In [1]: import numpy as np

In [2]: np.set_printoptions(precision=2, suppress=True, linewidth=200)

In [3]: mat = np.load("a.npy")

In [4]: print(mat)
[[-3.11 -0.01 -2.98 -6.02]
 [ 0.05 -0.06 -0.1   0.09]
 [ 3.97 -0.1   3.96  8.05]]

In [5]: rng = np.random.default_rng(1592)

In [6]: out = mat + rng.integers(-2, 3, (3, 1)) @ rng.integers(-2, 3, (1, 4))

In [7]: print(out)
[[-3.11 -4.01 -0.98 -8.02]
 [ 0.05 -0.06 -0.1   0.09]
 [ 3.97 -0.1   3.96  8.05]]

In [8]: print(np.abs(out - mat).sum(axis=1))
[8. 0. 0.]

In [9]: gram = mat.T @ mat

In [10]: print(np.linalg.matrix_rank(gram))
3

In [11]: print(np.allclose(gram, gram.T))
True

In [12]: print(np.linalg.svd(mat, compute_uv=False) ** 2)
[151.04   0.02   0.01]

In [13]: print(np.round(np.linalg.eigvalsh(gram)[::-1], 2) + 0)
[151.04   0.02   0.01   0.  ]

In [14]: K = np.loadtxt("mat.csv", delimiter=",")

In [15]: print(K)
[[-0.6  -3.85  1.6 ]
 [ 0.8  -0.95  0.4 ]
 [-0.8  -0.93  0.3 ]
 [-0.6  -0.84  0.2 ]
 [ 1.6   1.94 -1.  ]
 [-0.4  -0.49  0.  ]
 [ 1.3  -0.6   0.3 ]
 [ 1.9  -4.06  1.8 ]
 [-0.9  -2.36  1.1 ]
 [-0.3  -0.04 -0.2 ]
 [ 0.2  -1.11  0.6 ]
 [ 0.8   1.8  -0.8 ]
 [-1.1   2.84 -1.5 ]
 [-0.3  -5.16  2.7 ]
 [-1.4   0.21 -0.2 ]
 [ 0.    1.14 -0.6 ]
 [-1.    2.06 -0.8 ]
 [-1.8   0.38 -0.3 ]
 [-1.5  -0.2   0.5 ]
 [-1.1   3.74 -2.  ]
 [-1.7  -0.27  0.1 ]
 [ 0.3  -2.    1.  ]
 [ 0.4  -3.44  1.8 ]
 [-0.8  -1.03  0.5 ]
 [-0.7  -0.33  0.2 ]
 [ 1.6   3.87 -2.  ]
 [ 1.2   2.39 -1.3 ]
 [ 0.2   0.59 -0.3 ]
 [ 0.2   2.56 -1.2 ]
 [-0.5   0.78 -0.3 ]
 [ 0.7  -1.86  0.7 ]]

In [16]: vec = np.array([2, 0, 2])

In [17]: y = K @ vec

In [18]: print(np.round(np.linalg.pinv(K) @ K, 2) + 0)
[[1. 0. 0.]
 [0. 1. 0.]
 [0. 0. 1.]]

In [19]: y = y + 0.1 * rng.normal(size=31)

In [20]: print(y)
[ 1.93  2.41 -1.02 -0.7   1.24 -0.81  3.32  7.41  0.25 -0.86  1.67 -0.04 -5.15  4.93 -3.38 -1.22 -3.46 -4.32 -2.06 -6.34 -3.08  2.55  4.44 -0.61 -1.03 -0.9  -0.17 -0.37 -2.02 -1.56  2.77]

In [21]: beta, *_ = np.linalg.lstsq(K, y)

In [22]: print(beta.round())
[2. 0. 2.]

In [23]: print([round(float(np.linalg.norm(np.linalg.solve(K.T @ K + lam * np.eye(3), K.T @ y))), 2) for lam in (0, 1, 10, 100)])
[2.91, 2.23, 1.73, 0.75]

In [24]: print(beta)
[2.01 0.05 2.11]

In [25]: F = np.loadtxt("x.csv", delimiter=",")

In [26]: print(F)
[[ 0.  4. -4.]
 [-4. -3.  2.]
 [ 4.  4.  2.]]

In [27]: blk = np.stack([F, 4 * F, F[::-1]])

In [28]: print(np.linalg.matrix_rank(blk))
[3 3 3]

In [29]: print(blk.sum(axis=0))
[[  4.  24. -18.]
 [-24. -18.  12.]
 [ 20.  24.   6.]]

In [30]: print((blk @ F.T).shape)
(3, 3, 3)

In [31]: print(blk.shape)
(3, 3, 3)

In [32]: print(np.einsum("bij,cij->bc", blk, blk))
[[  97.  388.   45.]
 [ 388. 1552.  180.]
 [  45.  180.   97.]]

In [33]: print(np.linalg.matrix_rank(blk.reshape(3, -1)))
2

In [34]: out = np.linalg.inv(F)

In [35]: print(round(np.linalg.cond(F), 2))
4.29

In [36]: print(np.round(np.linalg.slogdet(F)[0], 2))
1.0

In [37]: print(np.round(F @ out, 2) + 0)
[[1. 0. 0.]
 [0. 1. 0.]
 [0. 0. 1.]]

In [38]: print(out)
[[-0.18 -0.3  -0.05]
 [ 0.2   0.2   0.2 ]
 [-0.05  0.2   0.2 ]]

In [39]: out = np.array([[2, -2], [-3, -1]])

In [40]: Z = np.kron(out, F)

In [41]: print(Z)
[[  0.   8.  -8.  -0.  -8.   8.]
 [ -8.  -6.   4.   8.   6.  -4.]
 [  8.   8.   4.  -8.  -8.  -4.]
 [ -0. -12.  12.  -0.  -4.   4.]
 [ 12.   9.  -6.   4.   3.  -2.]
 [-12. -12.  -6.  -4.  -4.  -2.]]

In [42]: print(Z.shape)
(6, 6)
